>>> import numpy as np
>>> from numpy import linalg as LA
>>> np.set_printoptions(precision=2, suppress=True, linewidth=200)
>>> def tidy(a):
...     return np.round(a, 2) + 0
... 
>>> K = np.load("a.npy")
>>> K
array([[-24.16, -40.09, -24.92],
       [-20.65, -34.6 , -20.32],
       [-18.52, -31.21, -17.54],
       [-16.84, -28.51, -15.36],
       [-14.86, -25.26, -12.8 ],
       [-13.82, -23.55, -11.49],
       [ -8.16, -13.8 ,  -4.49],
       [ -6.  ,  -9.88,  -2.04],
       [ -5.44,  -8.83,  -1.45],
       [ -4.94,  -7.88,  -0.94],
       [ -3.1 ,  -4.33,   0.64],
       [ -2.15,  -2.49,   1.09],
       [ -1.2 ,  -0.89,   0.96],
       [ -0.99,  -0.62,   0.82],
       [ -0.8 ,  -0.42,   0.67],
       [ -0.74,  -0.37,   0.62],
       [  0.11,   0.03,  -0.08],
       [  1.7 ,   0.14,  -0.69],
       [  2.7 ,   0.2 ,  -0.7 ],
       [  3.06,   0.23,  -0.66],
       [  3.74,   0.3 ,  -0.52],
       [  3.75,   0.31,  -0.52],
       [  8.59,   1.29,   1.56],
       [ 12.51,   2.5 ,   3.99],
       [ 18.41,   4.75,   8.28],
       [ 18.61,   4.83,   8.42],
       [ 25.06,   7.69,  13.63],
       [ 27.49,   8.84,  15.68],
       [ 29.6 ,   9.88,  17.49],
       [ 33.09,  11.63,  20.55],
       [ 35.88,  13.08,  23.03],
       [ 36.31,  13.3 ,  23.42],
       [ 50.13,  20.92,  36.22]])
>>> Z = K[[19, 14]].astype(float)
>>> for _ in range(6):
...     labels = LA.norm(K[:, None] - Z, axis=-1).argmin(axis=1)
...     Z = np.array([K[labels == j].mean(axis=0) for j in range(2)])
... 
>>> labels
array([1, 1, 1, 1, 1, 1, 1, 1, 1, 1, 1, 1, 1, 1, 1, 1, 1, 1, 1, 1, 1, 1, 1, 0, 0, 0, 0, 0, 0, 0, 0, 0, 0])
>>> np.bincount(labels)
array([10, 23])
>>> Xc = K - K.mean(axis=0)
>>> V = LA.svd(Xc)[2][:2]
>>> out = Xc - Xc @ V.T @ V
>>> tidy((Xc @ V.T).std(axis=0))
array([25.93,  5.19])
>>> tidy(LA.norm(out) / LA.norm(Xc))
np.float64(0.07)
>>> tidy(np.cov(Xc @ V.T, rowvar=False))
array([[693.55,   0.  ],
       [  0.  ,  27.76]])
>>> labels = K[:, 2] > np.median(K[:, 2])
>>> u = K[labels].mean(axis=0) - K[~labels].mean(axis=0)
>>> tidy((((K - K.mean(axis=0)) @ u > 0) == labels).mean())
np.float64(0.79)
>>> labels.astype(int)
array([0, 0, 0, 0, 0, 0, 0, 0, 0, 0, 1, 1, 1, 1, 1, 0, 0, 0, 0, 0, 0, 0, 1, 1, 1, 1, 1, 1, 1, 1, 1, 1, 1])
>>> ((K - K.mean(axis=0)) @ u > 0).astype(int)
array([0, 0, 0, 0, 0, 0, 0, 0, 0, 0, 0, 0, 0, 0, 0, 0, 0, 0, 0, 0, 1, 1, 1, 1, 1, 1, 1, 1, 1, 1, 1, 1, 1])
